% python3 -q
>>> import numpy as np
>>> np.set_printoptions(precision=3, suppress=True, linewidth=100)
>>> mat = np.load("a.npy")
>>> mat
array([[ 0. , -0.2, -0.8,  0.4,  0.2, -0.1, -1.4, -0.7,  2. ],
       [-1.5,  1.8, -0.7, -0.1, -0.4,  0. ,  1.3,  2.2,  1.2],
       [ 0.3,  0. ,  0.8,  0.1, -0.1, -0.9, -0.2, -0.2, -0.4],
       [ 0.7,  0.1, -0.2, -0.9,  0.4,  0.4,  0.1, -1.6,  0. ],
       [-1.7,  1.4,  0. , -1.8, -1. , -0.4, -2.2,  0.8, -1.4],
       [ 0.6,  0.1,  0.1,  0.4, -0.4,  0.7, -2. ,  1.1,  1.7],
       [ 0.7, -0.3, -1.6, -1.2,  0.6, -0.7, -0.7, -1. , -0.5],
       [-0.4,  1.8,  0.9, -0.7,  0.7,  1.4,  0.1, -0.9, -0.8],
       [-0.2,  0.5,  0.1,  0.2, -1.1,  0.3, -1. ,  0.5, -0.1],
       [ 0.3, -0.8,  2.7,  2. ,  1.2, -2.1,  1.4, -0.5, -1.6],
       [ 1.2,  0. , -1.2,  0.9, -0.9,  0. , -1.1,  0.1,  0.2],
       [ 1. , -5.5, -2. ,  5.5, -6.5,  5. ,  2.5, -5.5, -4.5],
       [-0.5, -0.6, -0.2, -0.9, -0.8,  0.2,  1.2,  0. ,  0.8],
       [-0.8,  2.2,  1.2,  0. , -0.1, -1.2, -0.7,  1.1,  1.3],
       [ 1.2,  0. , -0.4,  0.1, -1.2,  0.9, -1. ,  1.1, -0.4],
       [-0.6,  0.7,  1.4,  0. , -1.3, -0.4,  1.8, -1.7, -0.9],
       [-1.1, -2. ,  1. ,  2.3,  0.2, -0.3, -2.5,  1.3,  0.8],
       [-0.7,  0.4, -0.1, -0.8,  0.1,  2.3,  0.5,  0.3, -1.5],
       [ 1.1, -0.6,  0. , -2. ,  0.2, -0.6, -0.1,  0.7,  0.2],
       [-0.8, -0.4, -0.1,  1.1,  1.6,  0.7,  1.3,  0.5,  0. ],
       [ 0.1,  0.1, -0.5, -0.4,  0.7, -0.6, -1.1,  0.2,  0.2],
       [ 1.1, -0.3, -0.6,  1. ,  0.3,  1. , -0.7, -1.4,  0.1],
       [-0.4,  0.4,  1.2,  0. , -0.3,  1.4,  1.4,  0.6, -0.1],
       [-0.7, -0.7,  0.7,  0.6,  0.9,  0.6,  0.1,  0.6, -0.2],
       [-0.3,  0.5,  0.6,  2. , -0.1,  1. , -0.3,  0.2,  0.6],
       [-2. , -0.6, -1.2, -1. , -2.9, -1.1, -0.4,  0.7, -0.4],
       [-1.7,  0.7, -1.9, -1.2,  0.2, -1.2, -0.5, -1. ,  0.2],
       [ 2.5, -1.3,  0.5,  1.3, -0.9, -0.5,  0.5,  0.8,  1.3],
       [-1.3,  0.2, -0.4,  0.7, -1.6, -1.4,  0.1, -2.2,  0.5],
       [ 0.2, -1. ,  0.4,  0.1,  0.3,  0.3,  0.2, -0.3,  0.5],
       [-1.4, -1.2,  0.7, -0.4, -1. ,  1.5,  0.3,  2.2, -0.1],
       [-1.7,  1.3,  1.5,  0.2,  0.1, -0.9, -0.1,  1.1, -0.4],
       [ 1. , -0.7,  0.7, -0.6, -0.7,  0.1,  0.3,  0.3, -0.9]])
>>> def softmax(z):
...     e = np.exp(z - z.max(axis=-1, keepdims=True))
...     return e / e.sum(axis=-1, keepdims=True)
... 
>>> np.round(softmax(10 * mat[7]), 3) + 0
array([0.   , 0.982, 0.   , 0.   , 0.   , 0.018, 0.   , 0.   , 0.   ])
>>> softmax(mat[7])
array([0.038, 0.342, 0.139, 0.028, 0.114, 0.229, 0.062, 0.023, 0.025])
>>> softmax(mat).sum(axis=1)
array([1., 1., 1., 1., 1., 1., 1., 1., 1., 1., 1., 1., 1., 1., 1., 1., 1., 1., 1., 1., 1., 1., 1.,
       1., 1., 1., 1., 1., 1., 1., 1., 1., 1.])
>>> softmax(mat[7] + -3)
array([0.038, 0.342, 0.139, 0.028, 0.114, 0.229, 0.062, 0.023, 0.025])
>>> S = mat @ mat.T / np.sqrt(9)
>>> softmax(S).round(6).argmax(axis=1)
array([ 0,  1,  9,  3,  4,  5,  6,  7,  4,  9, 11, 11, 12, 13, 11, 11, 16, 11, 18, 19,  6, 11, 22,
       16, 11, 25, 26, 27, 11, 11, 30, 31, 11])
>>> softmax(S)[7] @ mat
array([-0.449,  0.794,  0.469, -0.344,  0.059,  0.695,  0.111, -0.236, -0.504])
>>> rng = np.random.default_rng(5561)
>>> z = rng.permutation(9)
>>> A2 = mat[:, z] * rng.choice([-1, 1], 9)
>>> A2
array([[ 0.8,  0.1,  0. ,  0.2, -0.7, -0.2,  1.4,  2. , -0.4],
       [ 0.7, -0. , -1.5, -1.8,  2.2,  0.4, -1.3,  1.2,  0.1],
       [-0.8,  0.9,  0.3, -0. , -0.2,  0.1,  0.2, -0.4, -0.1],
       [ 0.2, -0.4,  0.7, -0.1, -1.6, -0.4, -0.1,  0. ,  0.9],
       [-0. ,  0.4, -1.7, -1.4,  0.8,  1. ,  2.2, -1.4,  1.8],
       [-0.1, -0.7,  0.6, -0.1,  1.1,  0.4,  2. ,  1.7, -0.4],
       [ 1.6,  0.7,  0.7,  0.3, -1. , -0.6,  0.7, -0.5,  1.2],
       [-0.9, -1.4, -0.4, -1.8, -0.9, -0.7, -0.1, -0.8,  0.7],
       [-0.1, -0.3, -0.2, -0.5,  0.5,  1.1,  1. , -0.1, -0.2],
       [-2.7,  2.1,  0.3,  0.8, -0.5, -1.2, -1.4, -1.6, -2. ],
       [ 1.2, -0. ,  1.2, -0. ,  0.1,  0.9,  1.1,  0.2, -0.9],
       [ 2. , -5. ,  1. ,  5.5, -5.5,  6.5, -2.5, -4.5, -5.5],
       [ 0.2, -0.2, -0.5,  0.6,  0. ,  0.8, -1.2,  0.8,  0.9],
       [-1.2,  1.2, -0.8, -2.2,  1.1,  0.1,  0.7,  1.3, -0. ],
       [ 0.4, -0.9,  1.2, -0. ,  1.1,  1.2,  1. , -0.4, -0.1],
       [-1.4,  0.4, -0.6, -0.7, -1.7,  1.3, -1.8, -0.9, -0. ],
       [-1. ,  0.3, -1.1,  2. ,  1.3, -0.2,  2.5,  0.8, -2.3],
       [ 0.1, -2.3, -0.7, -0.4,  0.3, -0.1, -0.5, -1.5,  0.8],
       [-0. ,  0.6,  1.1,  0.6,  0.7, -0.2,  0.1,  0.2,  2. ],
       [ 0.1, -0.7, -0.8,  0.4,  0.5, -1.6, -1.3,  0. , -1.1],
       [ 0.5,  0.6,  0.1, -0.1,  0.2, -0.7,  1.1,  0.2,  0.4],
       [ 0.6, -1. ,  1.1,  0.3, -1.4, -0.3,  0.7,  0.1, -1. ],
       [-1.2, -1.4, -0.4, -0.4,  0.6,  0.3, -1.4, -0.1, -0. ],
       [-0.7, -0.6, -0.7,  0.7,  0.6, -0.9, -0.1, -0.2, -0.6],
       [-0.6, -1. , -0.3, -0.5,  0.2,  0.1,  0.3,  0.6, -2. ],
       [ 1.2,  1.1, -2. ,  0.6,  0.7,  2.9,  0.4, -0.4,  1. ],
       [ 1.9,  1.2, -1.7, -0.7, -1. , -0.2,  0.5,  0.2,  1.2],
       [-0.5,  0.5,  2.5,  1.3,  0.8,  0.9, -0.5,  1.3, -1.3],
       [ 0.4,  1.4, -1.3, -0.2, -2.2,  1.6, -0.1,  0.5, -0.7],
       [-0.4, -0.3,  0.2,  1. , -0.3, -0.3, -0.2,  0.5, -0.1],
       [-0.7, -1.5, -1.4,  1.2,  2.2,  1. , -0.3, -0.1,  0.4],
       [-1.5,  0.9, -1.7, -1.3,  1.1, -0.1,  0.1, -0.4, -0.2],
       [-0.7, -0.1,  1. ,  0.7,  0.3,  0.7, -0.3, -0.9,  0.6]])
>>> left, _, Vh = np.linalg.svd(mat.T @ A2)
>>> np.round(left @ Vh, 3) + 0
array([[ 0.,  0.,  1.,  0.,  0.,  0.,  0.,  0.,  0.],
       [ 0.,  0.,  0., -1.,  0.,  0.,  0.,  0.,  0.],
       [-1.,  0.,  0.,  0.,  0.,  0.,  0.,  0.,  0.],
       [ 0.,  0.,  0.,  0.,  0.,  0.,  0.,  0., -1.],
       [ 0.,  0.,  0.,  0.,  0., -1.,  0.,  0.,  0.],
       [ 0., -1.,  0.,  0.,  0.,  0.,  0.,  0.,  0.],
       [ 0.,  0.,  0.,  0.,  0.,  0., -1.,  0.,  0.],
       [ 0.,  0.,  0.,  0.,  1.,  0.,  0.,  0.,  0.],
       [ 0.,  0.,  0.,  0.,  0.,  0.,  0.,  1.,  0.]])
>>> Xc = A2 - A2.mean(axis=0)
>>> left, s, Vh = np.linalg.svd(Xc, full_matrices=False)
>>> s
array([14.544,  7.308,  7.043,  6.451,  5.821,  4.943,  4.646,  4.234,  2.841])
>>> np.round(Xc.mean(axis=0), 3) + 0
array([0., 0., 0., 0., 0., 0., 0., 0., 0.])
>>> (np.sign(left[:, 0]) == np.sign(left[0, 0])).astype(int)
array([1, 1, 1, 0, 1, 1, 1, 1, 1, 0, 0, 0, 1, 1, 0, 0, 1, 0, 1, 1, 1, 0, 1, 1, 0, 1, 1, 0, 0, 0, 1,
       1, 0])
>>> Vh[0] * np.sign(Vh[0, np.abs(Vh[0]).argmax()])
array([-0.132,  0.353, -0.134, -0.425,  0.425, -0.419,  0.215,  0.318,  0.396])
>>> np.searchsorted(np.cumsum(s ** 2) / (s ** 2).sum(), 0.9) + 1
np.int64(7)
>>> data = np.array([[3.0, -6.0, 0.0, 0.0],
...     [0.0, -3.0, 0.0, 0.0],
...     [0.0, 6.0, 3.0, 0.0],
...     [0.0, 6.0, 0.0, 3.0]])
>>> A2 = data + rng.integers(-2, 3, (4, 1)) @ rng.integers(-2, 3, (1, 4))
>>> A2
array([[ 7., -8.,  4.,  4.],
       [ 0., -3.,  0.,  0.],
       [ 2.,  5.,  5.,  2.],
       [-4.,  8., -4., -1.]])
>>> np.linalg.matrix_rank(A2 - data, tol=1e-8)
np.int64(1)
>>> w, V = np.linalg.eig(A2)
>>> np.sort(np.linalg.eigvals(np.linalg.inv(A2)))
array([-0.333,  0.2  ,  0.333,  0.333])
>>> np.sort(np.linalg.eigvals(A2.T))
array([-3.,  3.,  3.,  5.])
>>> w, V = np.linalg.eig(data)
>>> data @ V[:, 0] - w[0] * V[:, 0]
array([0., 0., 0., 0.])
>>> x = np.array([-3, -7, -3, 1])
>>> target = data @ x
>>> target
array([ 33.,  21., -51., -39.])
>>> np.linalg.solve(data.T, data[0])
array([ 1., -0.,  0.,  0.])
>>> np.linalg.solve(data, target)
array([-3., -7., -3.,  1.])
>>> x = np.array([3, 1, 3, 3])
>>> target = data @ x
>>> b, lr = np.zeros(4), 1 / np.linalg.norm(data, 2) ** 2
>>> for i in range(40):
...     b -= lr * data.T @ (data @ b - target)
...     if i % 10 == 0: print(i, round(np.linalg.norm(data @ b - target), 3))
... 
0 13.689
10 6.564
20 3.239
30 1.752
>>> b
array([3.438, 1.298, 2.257, 2.257])
>>> feats = np.load("sample10.npy")
>>> feats
array([[  8.732,  -0.569, -10.69 ,  -5.305,  -1.466],
       [  7.202,  -1.096,  -7.51 ,  -2.832,  -0.832],
       [  9.349,  -0.518,  -8.771,  -2.326,  -1.088],
       [  9.09 ,   0.441,  -8.03 ,  -1.954,  -1.109],
       [  8.992,  -1.165,  -9.56 ,  -2.901,   1.043],
       [  9.905,  -0.282,  -9.161,  -3.731,  -0.937],
       [  9.462,  -1.97 ,  -8.009,  -2.498,   0.737],
       [  9.76 ,   0.701,  -8.364,  -2.513,  -0.322],
       [  7.747,   0.846,  -9.394,  -1.956,   1.325],
       [  8.208,  -1.927,  -9.745,  -2.763,   0.452],
       [  9.11 ,   0.388,  -9.122,  -3.241,   1.195],
       [  8.821,   0.204, -10.19 ,  -1.982,   1.554],
       [ 11.665,  -0.45 , -11.486,  -3.421,  -0.383],
       [  9.339,  -0.451,  -8.18 ,  -3.151,   0.876],
       [  8.515,   0.263,  -9.222,  -2.09 ,  -0.858],
       [ 10.708,  -2.415,  -8.714,  -3.298,  -0.237],
       [  9.465,   0.497,  -9.436,  -3.861,  -0.132],
       [  7.986,  -0.039,  -9.91 ,  -2.887,  -0.878],
       [ 10.243,  -0.873,  -8.841,  -4.301,   2.055],
       [  8.477,  -0.209,  -9.872,  -5.097,  -0.471],
       [  8.83 ,  -1.152,  -8.088,  -2.331,   0.353],
       [  7.171,   0.506,  -8.732,  -2.914,   0.897],
       [ 10.496,   0.741,  -7.944,  -1.287,   0.071],
       [  8.034,  -0.458,  -9.215,  -2.42 ,   0.447],
       [  8.555,   0.683, -10.405,  -3.806,  -0.699],
       [  9.378,  -1.246, -10.437,  -1.805,  -0.396],
       [  9.799,   0.853, -10.336,  -1.424,  -0.227],
       [  8.065,  -0.539,  -9.397,  -2.683,  -0.653]])
>>> Xc = (feats - feats.mean(axis=0)) / feats.std(axis=0)
>>> Xc.std(axis=0)
array([1., 1., 1., 1., 1.])
>>> np.argwhere(np.abs(Xc) > 2)
array([[ 0,  3],
       [12,  0],
       [12,  2],
       [15,  1],
       [18,  4],
       [19,  3]])
>>> b = np.linalg.lstsq(np.delete(Xc, 3, axis=1), Xc[:, 3])[0]
>>> b
array([0.031, 0.213, 0.299, 0.092])
>>> np.abs(b).argmax()
np.int64(2)
>>> round(np.linalg.eigvals(data).sum().real, 3)
np.float64(6.0)
>>> np.kron(np.eye(2, dtype=int), data)
array([[ 3., -6.,  0.,  0.,  0., -0.,  0.,  0.],
       [ 0., -3.,  0.,  0.,  0., -0.,  0.,  0.],
       [ 0.,  6.,  3.,  0.,  0.,  0.,  0.,  0.],
       [ 0.,  6.,  0.,  3.,  0.,  0.,  0.,  0.],
       [ 0., -0.,  0.,  0.,  3., -6.,  0.,  0.],
       [ 0., -0.,  0.,  0.,  0., -3.,  0.,  0.],
       [ 0.,  0.,  0.,  0.,  0.,  6.,  3.,  0.],
       [ 0.,  0.,  0.,  0.,  0.,  6.,  0.,  3.]])
>>> np.poly(data)
array([  1.,  -6.,   0.,  54., -81.])
>>> C2 = np.cov(feats, rowvar=False)
>>> np.argsort(-feats.std(axis=0).round(6), kind="stable")
array([0, 3, 2, 4, 1])
>>> np.median(feats, axis=0)
array([ 9.041, -0.366, -9.218, -2.797, -0.232])
